>>> import numpy as np
>>> np.set_printoptions(precision=2, suppress=True, linewidth=100, floatmode="fixed")
>>> X = -3 * np.eye(10) + np.ones((10, 10))
>>> X
array([[-2.00,  1.00,  1.00,  1.00,  1.00,  1.00,  1.00,  1.00,  1.00,  1.00],
       [ 1.00, -2.00,  1.00,  1.00,  1.00,  1.00,  1.00,  1.00,  1.00,  1.00],
       [ 1.00,  1.00, -2.00,  1.00,  1.00,  1.00,  1.00,  1.00,  1.00,  1.00],
       [ 1.00,  1.00,  1.00, -2.00,  1.00,  1.00,  1.00,  1.00,  1.00,  1.00],
       [ 1.00,  1.00,  1.00,  1.00, -2.00,  1.00,  1.00,  1.00,  1.00,  1.00],
       [ 1.00,  1.00,  1.00,  1.00,  1.00, -2.00,  1.00,  1.00,  1.00,  1.00],
       [ 1.00,  1.00,  1.00,  1.00,  1.00,  1.00, -2.00,  1.00,  1.00,  1.00],
       [ 1.00,  1.00,  1.00,  1.00,  1.00,  1.00,  1.00, -2.00,  1.00,  1.00],
       [ 1.00,  1.00,  1.00,  1.00,  1.00,  1.00,  1.00,  1.00, -2.00,  1.00],
       [ 1.00,  1.00,  1.00,  1.00,  1.00,  1.00,  1.00,  1.00,  1.00, -2.00]])
>>> round(np.linalg.eigvalsh(X).min(), 2)
np.float64(-3.0)
>>> rng = np.random.default_rng(446)
>>> z = rng.permutation(10)
>>> z
array([3, 4, 0, 6, 2, 9, 1, 8, 7, 5])
>>> other = X[z][:, z]
>>> np.diag(other)
array([-2.00, -2.00, -2.00, -2.00, -2.00, -2.00, -2.00, -2.00, -2.00, -2.00])
>>> other
array([[-2.00,  1.00,  1.00,  1.00,  1.00,  1.00,  1.00,  1.00,  1.00,  1.00],
       [ 1.00, -2.00,  1.00,  1.00,  1.00,  1.00,  1.00,  1.00,  1.00,  1.00],
       [ 1.00,  1.00, -2.00,  1.00,  1.00,  1.00,  1.00,  1.00,  1.00,  1.00],
       [ 1.00,  1.00,  1.00, -2.00,  1.00,  1.00,  1.00,  1.00,  1.00,  1.00],
       [ 1.00,  1.00,  1.00,  1.00, -2.00,  1.00,  1.00,  1.00,  1.00,  1.00],
       [ 1.00,  1.00,  1.00,  1.00,  1.00, -2.00,  1.00,  1.00,  1.00,  1.00],
       [ 1.00,  1.00,  1.00,  1.00,  1.00,  1.00, -2.00,  1.00,  1.00,  1.00],
       [ 1.00,  1.00,  1.00,  1.00,  1.00,  1.00,  1.00, -2.00,  1.00,  1.00],
       [ 1.00,  1.00,  1.00,  1.00,  1.00,  1.00,  1.00,  1.00, -2.00,  1.00],
       [ 1.00,  1.00,  1.00,  1.00,  1.00,  1.00,  1.00,  1.00,  1.00, -2.00]])
>>> np.trace(other)
np.float64(-20.0)
